$ python3 -q
>>> import numpy as np
>>> import numpy.linalg as la
>>> np.set_printoptions(precision=2, suppress=True, linewidth=200)
>>> E = np.array([[1.1, -0.5, -0.9, -0.6, -0.1],
...     [2.2, -0.4, 0.6, 0.9, -0.2],
...     [1.5, 1.7, 1.2, 1.8, -0.6],
...     [1.3, -1.7, -1.2, 1.0, 0.1],
...     [-0.9, -0.1, -2.6, -0.3, -1.7],
...     [-2.4, 0.2, -0.2, 0.9, -1.6],
...     [0.0, -1.2, 0.7, -1.0, 0.5],
...     [1.7, 0.1, -1.3, 0.8, -1.0],
...     [0.8, 0.5, -0.5, -0.5, -0.6],
...     [-1.0, 1.6, 1.0, -0.8, -0.6],
...     [1.6, 0.6, -1.6, 0.2, 0.4],
...     [0.3, -0.6, -0.4, 1.7, 0.7]])
>>> E
array([[ 1.1, -0.5, -0.9, -0.6, -0.1],
       [ 2.2, -0.4,  0.6,  0.9, -0.2],
       [ 1.5,  1.7,  1.2,  1.8, -0.6],
       [ 1.3, -1.7, -1.2,  1. ,  0.1],
       [-0.9, -0.1, -2.6, -0.3, -1.7],
       [-2.4,  0.2, -0.2,  0.9, -1.6],
       [ 0. , -1.2,  0.7, -1. ,  0.5],
       [ 1.7,  0.1, -1.3,  0.8, -1. ],
       [ 0.8,  0.5, -0.5, -0.5, -0.6],
       [-1. ,  1.6,  1. , -0.8, -0.6],
       [ 1.6,  0.6, -1.6,  0.2,  0.4],
       [ 0.3, -0.6, -0.4,  1.7,  0.7]])
>>> W2 = E[[10, 2]].astype(float)
>>> for _ in range(5):
...     z = la.norm(E[:, None] - W2, axis=-1).argmin(axis=1)
...     W2 = np.array([E[z == j].mean(axis=0) for j in range(2)])
... 
>>> z
array([0, 0, 1, 0, 0, 1, 0, 0, 0, 1, 0, 0])
>>> print(np.bincount(z))
[9 3]
>>> W2
array([[ 0.9 , -0.37, -0.8 ,  0.24, -0.21],
       [-0.63,  1.17,  0.67,  0.63, -0.93]])
